% ipython --no-banner

In [1]: import numpy as np

In [2]: np.set_printoptions(precision=3, suppress=True, linewidth=140)

In [3]: A = np.load("sample15.npy")

In [4]: A
Out[4]: 
array([[3., 1., 1., 1., 1., 1.],
       [1., 3., 1., 1., 1., 1.],
       [1., 1., 3., 1., 1., 1.],
       [1., 1., 1., 3., 1., 1.],
       [1., 1., 1., 1., 3., 1.],
       [1., 1., 1., 1., 1., 3.]])

In [5]: L = np.linalg.cholesky(A)

In [6]: np.prod(np.diag(L)) ** 2, round(np.linalg.det(A), 3)
Out[6]: (np.float64(256.0), np.float64(256.0))

In [7]: A / np.sqrt(np.outer(np.diag(A), np.diag(A)))
Out[7]: 
array([[1.   , 0.333, 0.333, 0.333, 0.333, 0.333],
       [0.333, 1.   , 0.333, 0.333, 0.333, 0.333],
       [0.333, 0.333, 1.   , 0.333, 0.333, 0.333],
       [0.333, 0.333, 0.333, 1.   , 0.333, 0.333],
       [0.333, 0.333, 0.333, 0.333, 1.   , 0.333],
       [0.333, 0.333, 0.333, 0.333, 0.333, 1.   ]])

In [8]: L
Out[8]: 
array([[1.732, 0.   , 0.   , 0.   , 0.   , 0.   ],
       [0.577, 1.633, 0.   , 0.   , 0.   , 0.   ],
       [0.577, 0.408, 1.581, 0.   , 0.   , 0.   ],
       [0.577, 0.408, 0.316, 1.549, 0.   , 0.   ],
       [0.577, 0.408, 0.316, 0.258, 1.528, 0.   ],
       [0.577, 0.408, 0.316, 0.258, 0.218, 1.512]])

In [9]: rng = np.random.default_rng(744)

In [10]: idx = rng.permutation(6)

In [11]: idx
Out[11]: array([1, 3, 2, 4, 5, 0])

In [12]: other = L[idx][:, idx]

In [13]: other
Out[13]: 
array([[1.633, 0.   , 0.   , 0.   , 0.   , 0.577],
       [0.408, 1.549, 0.316, 0.   , 0.   , 0.577],
       [0.408, 0.   , 1.581, 0.   , 0.   , 0.577],
       [0.408, 0.258, 0.316, 1.528, 0.   , 0.577],
       [0.408, 0.258, 0.316, 0.218, 1.512, 0.577],
       [0.   , 0.   , 0.   , 0.   , 0.   , 1.732]])

In [14]: np.sort(np.abs(np.linalg.eigvals(other)))
Out[14]: array([1.512, 1.528, 1.549, 1.581, 1.633, 1.732])

In [15]: x0 = np.array([1, 5, 5, 4, 4, 5])

In [16]: a = np.maximum(A @ x0, 0)

In [17]: A * (a > 1e-9)[:, None]
Out[17]: 
array([[3., 1., 1., 1., 1., 1.],
       [1., 3., 1., 1., 1., 1.],
       [1., 1., 3., 1., 1., 1.],
       [1., 1., 1., 3., 1., 1.],
       [1., 1., 1., 1., 3., 1.],
       [1., 1., 1., 1., 1., 3.]])

In [18]: a
Out[18]: array([26., 34., 34., 32., 32., 34.])

In [19]: np.tanh(A @ x0)
Out[19]: array([1., 1., 1., 1., 1., 1.])

In [20]: np.maximum(A @ x0, 0) - np.maximum(-A @ x0, 0)
Out[20]: array([26., 34., 34., 32., 32., 34.])

In [21]: np.maximum(A @ (3 * x0), 0)
Out[21]: array([ 78., 102., 102.,  96.,  96., 102.])

In [22]: arr = np.arange(72).reshape(9, 8) + 4

In [23]: arr
Out[23]: 
array([[ 4,  5,  6,  7,  8,  9, 10, 11],
       [12, 13, 14, 15, 16, 17, 18, 19],
       [20, 21, 22, 23, 24, 25, 26, 27],
       [28, 29, 30, 31, 32, 33, 34, 35],
       [36, 37, 38, 39, 40, 41, 42, 43],
       [44, 45, 46, 47, 48, 49, 50, 51],
       [52, 53, 54, 55, 56, 57, 58, 59],
       [60, 61, 62, 63, 64, 65, 66, 67],
       [68, 69, 70, 71, 72, 73, 74, 75]])

In [24]: W1 = np.array([[2, 3, 0, 3],
    ...:     [0, 0, 1, 3],
    ...:     [1, 2, 0, 1],
    ...:     [0, 1, 1, 3],
    ...:     [0, 2, 3, 1],
    ...:     [2, 1, 0, 0],
    ...:     [1, 1, 1, 3],
    ...:     [2, 1, 0, 2]])

In [25]: coef = np.array([-2, -1, 2, -2])

In [26]: H = np.maximum(arr @ W1 + coef, 0)

In [27]: (H > 0).astype(int)
Out[27]: 
array([[1, 1, 1, 1],
       [1, 1, 1, 1],
       [1, 1, 1, 1],
       [1, 1, 1, 1],
       [1, 1, 1, 1],
       [1, 1, 1, 1],
       [1, 1, 1, 1],
       [1, 1, 1, 1],
       [1, 1, 1, 1]])

In [28]: np.linalg.matrix_rank(H)
Out[28]: np.int64(2)

In [29]: basis = np.array([[-1, -2, -1], [2, 1, 1], [2, -1, 1], [0, -1, -1]])

In [30]: (H @ basis).round(6).argmax(axis=1)
Out[30]: array([0, 0, 0, 0, 0, 0, 0, 0, 0])

In [31]: W1 @ basis
Out[31]: 
array([[ 4, -4, -2],
       [ 2, -4, -2],
       [ 3, -1,  0],
       [ 4, -3, -1],
       [10, -2,  4],
       [ 0, -3, -1],
       [ 3, -5, -2],
       [ 0, -5, -3]])
